$ python -q
>>> import numpy as np
>>> from numpy import linalg as LA
>>> np.set_printoptions(precision=2, suppress=True, linewidth=140, legacy="1.25")
>>> J = np.load("mat.npy")
>>> J
array([[-9,  2,  4,  8, -3,  8, -6, -5,  7, -4, -5,  8, -1,  4, -2],
       [ 0,  8, -7,  9, -1,  6, -5, -7,  3, -8, -5, -1,  0,  7,  3],
       [ 0,  0,  3,  9, -5,  6,  0,  4,  4, -8, -4,  2,  9, -8,  3],
       [ 0,  0,  0, -8, -3,  8,  5,  2, -7,  6, -6,  9,  5, -3,  8],
       [ 0,  0,  0,  0,  2, -5, -6, -3,  9,  4, -7,  7, -3,  9, -7],
       [ 0,  0,  0,  0,  0, -9, -7,  1, -6,  9, -6,  0,  3,  5,  7],
       [ 0,  0,  0,  0,  0,  0, -4, -8,  7, -3, -8, -1,  9, -4, -2],
       [ 0,  0,  0,  0,  0,  0,  0,  9,  1, -1,  3, -2,  1, -6, -8],
       [ 0,  0,  0,  0,  0,  0,  0,  0,  7,  3, -5, -9,  7, -6, -9],
       [ 0,  0,  0,  0,  0,  0,  0,  0,  0, -8,  8, -3, -7, -2, -7],
       [ 0,  0,  0,  0,  0,  0,  0,  0,  0,  0, -4,  8, -4, -4, -2],
       [ 0,  0,  0,  0,  0,  0,  0,  0,  0,  0,  0, -4,  4,  8, -6],
       [ 0,  0,  0,  0,  0,  0,  0,  0,  0,  0,  0,  0, -2, -6, -7],
       [ 0,  0,  0,  0,  0,  0,  0,  0,  0,  0,  0,  0,  0, -7, -1],
       [ 0,  0,  0,  0,  0,  0,  0,  0,  0,  0,  0,  0,  0,  0, -7]])
>>> # triangular, det is the product of the diagonal
>>> np.sort(LA.eigvals(J))
array([-9., -9., -8., -8., -7., -7., -4., -4., -4., -2.,  2.,  3.,  7.,  8.,  9.])
>>> LA.matrix_rank(J - J[0, 0] * np.eye(15))
14
